In [1]: import numpy as np

In [2]: np.set_printoptions(suppress=True, linewidth=140)

In [3]: rd = lambda a: np.round(a, 3) + 0

In [4]: W0 = np.load("block17.npy")

In [5]: print(rd(W0))
[[0.167 0.167 0.333]
 [0.167 0.167 0.333]
 [0.333 0.333 0.667]]

In [6]: # rows 0 and 1 are equal

In [7]: w, V = np.linalg.eigh(W0)

In [8]: x = np.array([0, 1, 0])

In [9]: print(rd(V * np.abs(w) @ V.T))
[[0.167 0.167 0.333]
 [0.167 0.167 0.333]
 [0.333 0.333 0.667]]

In [10]: print(rd(V * np.maximum(w, 0) @ V.T))
[[0.167 0.167 0.333]
 [0.167 0.167 0.333]
 [0.333 0.333 0.667]]

In [11]: print(rd(x @ W0 @ x / (x @ x)), rd(w[0]), w[-1])
0.167 0.0 1.0

In [12]: X = np.load("data.npy")

In [13]: print(X)
[[ 2  2 -1 -3  3  2]
 [ 1  3  2  2  0  0]
 [ 1  1  1  3  2 -3]
 [-2 -2  2 -3 -2  0]
 [ 3 -2 -2  1  2  3]
 [ 2 -1  3  1 -1 -3]
 [ 2 -3  1  0  2 -3]
 [-3 -1 -1  1  2 -2]]

In [14]: def softmax(z):
    ...:     e = np.exp(z - z.max(axis=-1, keepdims=True))
    ...:     return e / e.sum(axis=-1, keepdims=True)
    ...: 

In [15]: print(rd(softmax(X).sum(axis=1)))
[1. 1. 1. 1. 1. 1. 1. 1.]

In [16]: print(rd(softmax(X[4] + -3)))
[0.397 0.003 0.003 0.054 0.146 0.397]

In [17]: S = X @ X.T / np.sqrt(6)

In [18]: print(rd(softmax(S + np.triu(np.full(S.shape, -np.inf), 1))))
[[1.    0.    0.    0.    0.    0.    0.    0.   ]
 [0.001 0.999 0.    0.    0.    0.    0.    0.   ]
 [0.    0.005 0.995 0.    0.    0.    0.    0.   ]
 [0.    0.    0.    1.    0.    0.    0.    0.   ]
 [0.001 0.    0.    0.    0.999 0.    0.    0.   ]
 [0.    0.001 0.011 0.    0.    0.988 0.    0.   ]
 [0.    0.    0.003 0.    0.    0.017 0.98  0.   ]
 [0.    0.    0.007 0.    0.    0.    0.003 0.989]]

In [19]: data = np.loadtxt("w.csv", delimiter=",")

In [20]: print(data)
[[ 0.  -0.1  1.2 -0.6]
 [-2.7  0.2  0.9  0.5]
 [-0.1  0.6  0.1  0.1]
 [-1.9  0.9 -1.2  0.4]
 [-0.5  1.5  0.7 -0.2]
 [-0.7  2.  -1.2 -1.6]
 [-0.6 -0.6 -1.1 -0.6]
 [ 0.5 -0.9  0.2 -1. ]
 [-0.6  1.  -0.1 -1.7]
 [ 2.1 -0.9  0.9  0.1]
 [ 0.1  1.2 -2.4  2.3]
 [ 6.5 -9.   2.  -2. ]
 [ 0.5  0.7 -1.3 -0.3]
 [-0.5 -0.8 -0.2  0.7]
 [ 1.2  0.4 -0.2  0.3]
 [-1.2 -0.3  0.5 -1. ]
 [-0.1 -0.9 -0.9  0.4]
 [-0.3  0.8  1.2 -0.2]
 [ 0.9 -0.3 -0.3 -0.4]
 [-1.2 -1.7  0.3 -0.2]
 [-0.2 -2.3 -1.3 -1.7]
 [ 0.3 -0.7  0.3 -0.1]
 [ 0.6 -0.4  0.6  0.6]
 [-0.4  0.6 -0.3 -0.3]
 [ 1.   0.9  0.7 -0.1]
 [-0.2 -0.5  0.2  0. ]
 [-0.8 -1.7  2.4  0. ]
 [ 1.2  0.8 -0.7  0.8]
 [ 0.8  0.  -2.2 -0.4]
 [-0.9  0.2 -0.8 -0.3]
 [ 0.3  0.2  0.5 -1.8]
 [ 0.9 -1.2  0.1  0. ]
 [ 1.7 -0.3 -0.1  0.3]]

In [21]: # row 11 is much longer than the rest

In [22]: Xs = data - data.mean(axis=0)

In [23]: Uu, sigma, Vh = np.linalg.svd(Xs, full_matrices=False)

In [24]: print(rd(Xs.mean(axis=0)))
[0. 0. 0. 0.]

In [25]: print(np.searchsorted(np.cumsum(sigma ** 2) / (sigma ** 2).sum(), 0.9) + 1)
3

In [26]: print(rd(sigma))
[12.698  6.063  4.897  4.484]

In [27]: print(np.abs(Vh[0]).argmax())
1

In [28]: print(rd(Vh[0] * np.sign(Vh[0, np.abs(Vh[0]).argmax()])))
[-0.566  0.78  -0.221  0.149]

In [29]: print(np.abs(Uu[:, 0]).argmax())
11

In [30]: Q, R = np.linalg.qr(data)

In [31]: print(rd(np.abs(np.diag(R))))
[8.604 7.824 5.552 4.762]

In [32]: print(Q.shape, R.shape)
(33, 4) (4, 4)

In [33]: print(rd(R))
[[-8.604  7.07  -1.31   1.168]
 [ 0.     7.824 -2.031  1.565]
 [ 0.     0.    -5.552  0.308]
 [ 0.     0.     0.    -4.762]]

In [34]: print(rd(abs(R[0, 0])), rd(np.linalg.norm(data[:, 0])))
8.604 8.604

In [35]: G = data.T @ data

In [36]: print(rd(G))
[[ 74.03 -60.83  11.27 -10.05]
 [-60.83 111.2  -25.15  20.5 ]
 [ 11.27 -25.15  36.67  -6.42]
 [-10.05  20.5   -6.42  26.58]]

In [37]: print(rd(np.linalg.eigvalsh(G)[::-1]))
[165.928  36.757  25.113  20.681]

In [38]: x = np.array([0, 0, 2, -2])

In [39]: rhs = data @ x

In [40]: print(rd(np.linalg.lstsq(data, rhs)[0]))
[ 0.  0.  2. -2.]

In [41]: rng = np.random.default_rng(2992)

In [42]: rhs = rhs + 0.05 * rng.normal(size=33)

In [43]: print(rd(rhs))
[ 3.517  0.699  0.003 -3.244  1.836  0.843 -0.972  2.357  3.202  1.585 -9.41   8.033 -2.065 -1.829 -1.019  2.972 -2.579  2.794  0.233
  0.941  0.82   0.833 -0.011 -0.052  1.58   0.397  4.822 -2.994 -3.557 -0.997  4.623  0.264 -0.777]

In [44]: c, *_ = np.linalg.lstsq(data, rhs)

In [45]: print([round(float(np.linalg.norm(np.linalg.solve(data.T @ data + lam * np.eye(4), data.T @ rhs))), 2) for lam in (0, 1, 10, 100)])
[2.83, 2.73, 2.11, 0.77]

In [46]: print(rd(np.linalg.norm(rhs - data @ c)))
0.201

In [47]: print(rd(c))
[ 0.011  0.003  1.993 -2.007]
